$ python -q
>>> import numpy as np
>>> from numpy import linalg as LA
>>> np.set_printoptions(precision=3, suppress=True, linewidth=200)
>>> arr = np.load("data.npy")
>>> arr
array([[ -4,  -4,  -4],
       [ -9,  -1,   0],
       [-10,  -5,   3],
       [ -5,  -3,   1],
       [ -9,  -2,   3],
       [ -4,  -2,   3],
       [ -9,   3,   7],
       [ -4,   5,   5],
       [ -9,   9,   0],
       [-12,   5,   4],
       [-11,   3,   5],
       [-13,   6,  10],
       [-12,   3,  14],
       [-12,   2,  11],
       [-10,  -2,  10],
       [ -6,  -4,   6],
       [ -7,  -1,   8],
       [-10,   3,   5],
       [ -9,  -1,   7],
       [ -6,  -2,   5],
       [ -4,  -6,   1],
       [ -7,  -4,  -4],
       [ -3,  -8,  -8],
       [ -6,  -6,  -4],
       [ -8, -10,  -7],
       [-10,  -5,  -5],
       [-10,  -9,  -8],
       [ -6,  -5,  -9],
       [-11,  -2, -14],
       [-10,  -3, -14],
       [-15,   0, -19],
       [-11,  -5, -16],
       [-16,  -7, -21],
       [-17,  -7, -25]])
>>> O, R = LA.qr(arr)
>>> R
array([[ 56.062,   8.901,  14.609],
       [  0.   , -27.051, -29.166],
       [  0.   ,   0.   , -46.925]])
>>> round(abs(R[0, 0]), 3), round(float(LA.norm(arr[:, 0])), 3)
(np.float64(56.062), 56.062)
>>> lab = arr[:, 1] > np.median(arr[:, 1])
>>> u = arr[lab].mean(axis=0) - arr[~lab].mean(axis=0)
>>> u
array([-1.916,  7.579,  9.48 ])
>>> lab.astype(int)
array([0, 1, 0, 0, 0, 0, 1, 1, 1, 1, 1, 1, 1, 1, 0, 0, 1, 1, 1, 0, 0, 0, 0, 0, 0, 0, 0, 0, 0, 0, 1, 0, 0, 0])
>>> np.round((((arr - arr.mean(axis=0)) @ u > 0) == lab).mean(), 3)
np.float64(0.765)
>>> gram = np.cov(arr, rowvar=False)
>>> gram
array([[12.332, -2.548, 11.226],
       [-2.548, 20.81 , 24.952],
       [11.226, 24.952, 96.742]])
>>> LA.eigvalsh(gram)[::-1]
array([105.292,  18.019,   6.573])
>>> np.argsort(-arr.std(axis=0).round(6), kind="stable")
array([2, 1, 0])
>>> gram.shape
(3, 3)
>>> np.median(arr, axis=0)
array([-9., -2.,  1.])
>>> np.round(np.corrcoef(arr[:, 1], arr[:, 2])[0, 1], 3)
np.float64(0.556)
>>> np.corrcoef(arr.T)
array([[ 1.   , -0.159,  0.325],
       [-0.159,  1.   ,  0.556],
       [ 0.325,  0.556,  1.   ]])
>>> np.polyfit(arr[:, 1], arr[:, 2], 1)
array([1.199, 0.822])
>>> vec = np.array([2, 1, 1])
>>> target = arr @ vec
>>> b, lr = np.zeros(3), 1 / LA.norm(arr, 2) ** 2
>>> for i in range(5):
...     b -= lr * arr.T @ (arr @ b - target)
...     if i % 1 == 0: print(i, round(LA.norm(arr @ b - target), 3))
... 
0 20.058
1 11.476
2 8.224
3 6.8
4 5.921
>>> b
array([2.013, 0.747, 1.086])
>>> Uu, sv, Vt = LA.svd(arr, full_matrices=False)
>>> np.round(Uu.T @ Uu, 3) + 0
array([[1., 0., 0.],
       [0., 1., 0.],
       [0., 0., 1.]])
>>> np.round(Vt @ Vt.T, 3) + 0
array([[1., 0., 0.],
       [0., 1., 0.],
       [0., 0., 1.]])
>>> np.abs(Vt[0])
array([0.625, 0.28 , 0.729])
>>> sv
array([65.735, 49.124, 22.038])
>>> np.cumsum(sv ** 2) / np.sum(sv ** 2)
array([0.598, 0.933, 1.   ])
>>> u = np.array([1, 2, 1, 1, 0, -1, 0])
>>> r1 = np.array([0, 2, 2, 5, -3])
>>> E = u[:, None] + r1[None, :]
>>> E
array([[ 1,  3,  3,  6, -2],
       [ 2,  4,  4,  7, -1],
       [ 1,  3,  3,  6, -2],
       [ 1,  3,  3,  6, -2],
       [ 0,  2,  2,  5, -3],
       [-1,  1,  1,  4, -4],
       [ 0,  2,  2,  5, -3]])
>>> A2 = E / LA.norm(E, axis=1, keepdims=True)
>>> gram = A2 @ A2.T
>>> gram[4]
array([0.964, 0.899, 0.964, 0.964, 1.   , 0.939, 1.   ])
>>> np.round(np.degrees(np.arccos(np.clip(gram[4, 0], -1, 1))), 3)
np.float64(15.366)
>>> gram
array([[1.   , 0.983, 1.   , 1.   , 0.964, 0.814, 0.964],
       [0.983, 1.   , 0.983, 0.983, 0.899, 0.693, 0.899],
       [1.   , 0.983, 1.   , 1.   , 0.964, 0.814, 0.964],
       [1.   , 0.983, 1.   , 1.   , 0.964, 0.814, 0.964],
       [0.964, 0.899, 0.964, 0.964, 1.   , 0.939, 1.   ],
       [0.814, 0.693, 0.814, 0.814, 0.939, 1.   , 0.939],
       [0.964, 0.899, 0.964, 0.964, 1.   , 0.939, 1.   ]])
>>> (gram - 2 * np.eye(7)).round(6).argmax(axis=1)
array([2, 0, 0, 0, 6, 4, 4])
>>> np.argwhere(np.triu(np.abs(gram) > 0.95, 1))
array([[0, 1],
       [0, 2],
       [0, 3],
       [0, 4],
       [0, 6],
       [1, 2],
       [1, 3],
       [2, 3],
       [2, 4],
       [2, 6],
       [3, 4],
       [3, 6],
       [4, 6]])
>>> evals, V = LA.eigh(gram)
>>> vec = np.array([-1, 2, -2, 0, -1, 2, 0])
>>> V * np.abs(evals) @ V.T
array([[1.   , 0.983, 1.   , 1.   , 0.964, 0.814, 0.964],
       [0.983, 1.   , 0.983, 0.983, 0.899, 0.693, 0.899],
       [1.   , 0.983, 1.   , 1.   , 0.964, 0.814, 0.964],
       [1.   , 0.983, 1.   , 1.   , 0.964, 0.814, 0.964],
       [0.964, 0.899, 0.964, 0.964, 1.   , 0.939, 1.   ],
       [0.814, 0.693, 0.814, 0.814, 0.939, 1.   , 0.939],
       [0.964, 0.899, 0.964, 0.964, 1.   , 0.939, 1.   ]])
>>> round(vec @ gram @ vec, 3)
np.float64(0.414)
>>> np.round(LA.eigvalsh(gram[1:, 1:]), 3) + 0
array([0.   , 0.   , 0.   , 0.   , 0.386, 5.614])
>>> V * np.maximum(evals, 0) @ V.T
array([[1.   , 0.983, 1.   , 1.   , 0.964, 0.814, 0.964],
       [0.983, 1.   , 0.983, 0.983, 0.899, 0.693, 0.899],
       [1.   , 0.983, 1.   , 1.   , 0.964, 0.814, 0.964],
       [1.   , 0.983, 1.   , 1.   , 0.964, 0.814, 0.964],
       [0.964, 0.899, 0.964, 0.964, 1.   , 0.939, 1.   ],
       [0.814, 0.693, 0.814, 0.814, 0.939, 1.   , 0.939],
       [0.964, 0.899, 0.964, 0.964, 1.   , 0.939, 1.   ]])
>>> round(vec @ gram @ vec / (vec @ vec), 3), round(float(evals[0]), 3), round(float(evals[-1]), 3)
(np.float64(0.03), -0.0, 6.594)
